$ python3 -q
>>> import numpy as np
>>> import numpy.linalg as la
>>> np.set_printoptions(precision=2, suppress=True, linewidth=100, floatmode="fixed")
>>> m1 = np.loadtxt("layer7.csv", delimiter=",")
>>> print(m1)
[[-3.00  3.00 -2.00]
 [ 0.00  6.00 -1.00]
 [ 3.00  8.00  1.00]
 [ 5.00 10.00  0.00]
 [ 4.00 13.00  1.00]
 [ 1.00 15.00  3.00]
 [ 2.00 14.00  1.00]
 [ 4.00 15.00 -1.00]
 [ 7.00 17.00  0.00]
 [ 4.00 19.00 -1.00]
 [ 7.00 18.00 -1.00]
 [ 9.00 17.00  0.00]
 [11.00 17.00 -2.00]
 [12.00 14.00 -3.00]
 [15.00 16.00 -6.00]
 [13.00 18.00 -6.00]
 [16.00 18.00 -7.00]
 [15.00 17.00 -4.00]
 [18.00 15.00 -6.00]
 [17.00 13.00 -5.00]
 [16.00 14.00 -8.00]
 [18.00 15.00 -5.00]
 [18.00 15.00 -5.00]
 [20.00 16.00 -3.00]
 [20.00 19.00 -2.00]
 [17.00 20.00 -2.00]
 [20.00 19.00 -1.00]
 [19.00 19.00 -1.00]
 [17.00 18.00  0.00]]
>>> gram = np.cov(m1, rowvar=False)
>>> print(np.corrcoef(m1.T))
[[ 1.00  0.62 -0.60]
 [ 0.62  1.00 -0.14]
 [-0.60 -0.14  1.00]]
>>> print(np.median(m1, axis=0))
[13.00 16.00 -2.00]
>>> print(np.polyfit(m1[:, 0], m1[:, 2], 1))
[-0.23  0.31]
>>> cen = m1 - m1.mean(axis=0)
>>> V = la.svd(cen)[2][:1]
>>> B = cen - cen @ V.T @ V
>>> print(np.diag(V.T @ V))
[0.82 0.14 0.04]
>>> print(B.std(axis=0))
[0.97 2.77 2.18]
>>> arr = np.load("block7.npy")
>>> print(arr)
[[0.96 0.19]
 [0.19 0.04]]
>>> vals, V = la.eigh(arr)
>>> print(la.eigvalsh(arr + 4 * np.eye(2)))
[4.00 5.00]
>>> print(vals.round(2) + 0)
[0.00 1.00]
>>> print(np.unique(vals.round(6) + 0, return_counts=True)[1])
[1 1]
>>> print(np.abs(V[:, -1]).round(6).argmax())
0
>>> print(np.round(la.eigvalsh(arr @ arr), 2) + 0)
[0.00 1.00]
>>> print(np.round(V.T @ V, 2) + 0)
[[1.00 0.00]
 [0.00 1.00]]
>>> print(V @ np.diag(vals) @ V.T)
[[0.96 0.19]
 [0.19 0.04]]
>>> print((vals > 1e-8).sum(), (vals < -1e-8).sum())
1 0
>>> print(np.round(V.T @ arr @ V, 2) + 0)
[[0.00 0.00]
 [0.00 1.00]]
>>> left, s, Vh = la.svd(arr)
>>> V = Vh[:(s > 1e-8).sum()]
>>> rng = np.random.default_rng(825)
>>> x = arr[0] + -3 * arr[1] + rng.integers(2) * np.eye(2)[0]
>>> print(x)
[0.38 0.08]
>>> print(V.T @ V)
[[0.96 0.19]
 [0.19 0.04]]
>>> print(np.diag(V.T @ V))
[0.96 0.04]
>>> print(round(float(la.norm(x - V.T @ V @ x)), 2))
0.0
>>> proj = np.triu(np.array([[2, 5], [-5, 3]]), 1) + np.eye(2)
>>> B = proj @ arr @ la.inv(proj)
>>> print(round(la.det(B), 2))
-0.0
>>> print(proj @ arr - arr @ proj)
[[ 0.96 -4.62]
 [ 0.00 -0.96]]
>>> print(np.round(np.poly(B), 2) + 0)
[ 1.00 -1.00  0.00]
>>> print(B)
[[ 1.92 -9.23]
 [ 0.19 -0.92]]
>>> cent = np.sign(np.array([[-1, 2, 1, -2], [-1, -2, 2, -2], [0, 0, -2, 0], [-2, 1, -2, -1]]))
>>> B = (np.tril(cent, -1) + np.eye(4)) @ (np.triu(cent, 1) + np.eye(4))
>>> vals = np.array([0, -5, -5, 1])
>>> E = np.rint(B * vals @ la.inv(B)) + 0
>>> print(E)
[[-5.00  1.00 -6.00 -6.00]
 [ 0.00  0.00  0.00  0.00]
 [ 0.00  0.00 -5.00  0.00]
 [ 0.00 -1.00  6.00  1.00]]
>>> print(la.matrix_rank(E, rtol=0.1))
2
>>> print(round(la.norm(E, 2) / la.norm(E), 2))
0.92
>>> print([round(float(x), 2) for x in la.svd(E, compute_uv=False)[:3]])
[11.64, 5.0, 0.74]
>>> print(round(la.norm(E), 2))
12.69
>>> print(np.round(la.svd(E, compute_uv=False), 2) + 0)
[11.64  5.00  0.74  0.00]
>>> print(E.mean(axis=0))
[-1.25  0.00 -1.25 -1.25]
>>> print(np.count_nonzero(E))
8
>>> print(np.unravel_index(np.abs(E).argmax(), E.shape))
(np.int64(0), np.int64(2))
>>> print(la.matrix_rank(E))
3
>>> print(np.round(la.norm(E, 2), 2))
11.64
>>> print(la.norm(E, axis=1).argmax())
0
>>> print(la.norm(E, axis=0))
[5.00 1.41 9.85 6.08]
>>> print(round(float(la.norm(E, 1)), 2), round(la.norm(E, np.inf), 2))
17.0 18.0
>>> print(round(la.norm(E[3] - E[1]), 2))
6.16
>>> print(round(float(la.norm(E, "nuc")), 2))
17.38
>>> print(round(float(la.norm(E[3], 1)), 2), round(float(la.norm(E[3], np.inf)), 2))
8.0 6.0
>>> print(la.norm(E, axis=1))
[9.90 0.00 5.00 6.16]
>>> F = np.load("dump.npy")
>>> print(F)
[[-0.60  0.80 -1.80  0.60 -1.30]
 [ 0.50  1.70  1.30 -1.10 -0.20]
 [ 1.06  1.63 -1.62 -0.88  1.48]
 [ 1.10  1.60 -1.70 -0.90  1.50]
 [ 0.10 -0.20 -1.40  0.00  0.20]]
>>> print(la.matrix_rank(F, rtol=0.1))
3
>>> B = np.array([[2, 0, -1], [2, 3, 1], [1, 0, -2], [-2, 0, 0], [-1, 0, 0]])
>>> print(B.T @ F.T)
[[-1.30  8.10  4.04  4.00 -1.80]
 [ 2.40  5.10  4.89  4.80 -0.60]
 [ 5.00 -1.40  3.81  3.90  2.50]]
>>> print(np.vstack([F, B.T]).shape)
(8, 5)
>>> print(np.einsum("ik,kj->ij", F, B))
[[-1.30  2.40  5.00]
 [ 8.10  5.10 -1.40]
 [ 4.04  4.89  3.81]
 [ 4.00  4.80  3.90]
 [-1.80 -0.60  2.50]]
>>> J = np.load("x.npy")
>>> print(J)
[[-0.80  1.60 -2.60]
 [ 1.40 -0.90  0.50]
 [ 0.00 -1.50 -2.00]
 [ 2.00  1.20 -1.00]
 [-0.77  1.56 -2.58]]
>>> x = np.array([3, 1, 5])
>>> rhs = J @ x
>>> print(la.solve(J.T @ J, J.T @ rhs))
[3.00 1.00 5.00]
>>> print(rhs)
[-13.80   5.80 -11.50   2.20 -13.65]
>>> print(np.round(la.pinv(J) @ J, 2) + 0)
[[1.00 0.00 0.00]
 [0.00 1.00 0.00]
 [0.00 0.00 1.00]]
>>> rhs = rhs + 0.05 * rng.normal(size=5)
>>> print(rhs)
[-13.70   5.79 -11.49   2.33 -13.70]
>>> beta, *_ = la.lstsq(J, rhs)
>>> print([round(float(la.norm(la.solve(J.T @ J + lam * np.eye(3), J.T @ rhs))), 2) for lam in (0, 1, 10, 100)])
[5.93, 5.43, 3.43, 0.86]
>>> print(beta.round())
[3.00 1.00 5.00]
>>> print(round(float(la.norm(rhs - J @ beta)), 2))
0.12
>>> B = J / la.norm(J, axis=1, keepdims=True)
>>> gram = B @ B.T
>>> print((gram - 2 * np.eye(5)).round(6).argmax(axis=1))
[4 3 4 4 0]
>>> print(np.round(np.degrees(np.arccos(np.clip(gram[0, 1], -1, 1))), 2))
134.73
>>> print(la.norm(B, axis=1))
[1.00 1.00 1.00 1.00 1.00]
>>> print(gram)
[[ 1.00 -0.70  0.35  0.36  1.00]
 [-0.70  1.00  0.08  0.28 -0.70]
 [ 0.35  0.08  1.00  0.03  0.36]
 [ 0.36  0.28  0.03  1.00  0.37]
 [ 1.00 -0.70  0.36  0.37  1.00]]
>>> left, s, Vh = la.svd(arr)
>>> print(np.argmax(s[:-1] / (s[1:] + 1e-6)) + 1)
1
>>> B = left[:, :1] @ np.diag(s[:1]) @ Vh[:1]
>>> print(round(float(np.abs(arr - B).max()), 2))
0.0
>>> x = np.array([2, 0, 2])
>>> rhs = J @ x
>>> beta, lr = np.zeros(3), 1 / la.norm(J, 2) ** 2
>>> for i in range(25):
...     beta -= lr * J.T @ (J @ beta - rhs)
...     if i % 5 == 0: print(i, round(la.norm(J @ beta - rhs), 2))
... 
0 3.42
5 0.65
10 0.12
15 0.02
20 0.0
>>> print(np.round(la.cond(J), 2))
1.98
>>> print(beta.round(2) + 0)
[2.00 0.00 2.00]
>>> X = np.array([[7.83, 7.08, -5.91, 2.01],
...     [8.02, 7.02, -5.96, 2.12],
...     [7.89, 7.08, -5.98, 2.13],
...     [-7.98, -2.95, 2.0, -9.05],
...     [-8.07, -3.0, 2.0, -9.03],
...     [-8.0, -3.01, 2.01, -8.69],
...     [-2.01, 9.05, -1.98, -6.88],
...     [-2.05, 8.87, -2.09, -7.02],
...     [-2.01, 8.94, -2.0, -7.09]])
>>> q, r_ = la.qr(X)
>>> print(np.round(q.T @ q, 2) + 0)
[[1.00 0.00 0.00 0.00]
 [0.00 1.00 0.00 0.00]
 [0.00 0.00 1.00 0.00]
 [0.00 0.00 0.00 1.00]]
>>> print(np.round(np.trace(q @ q.T), 2))
4.0
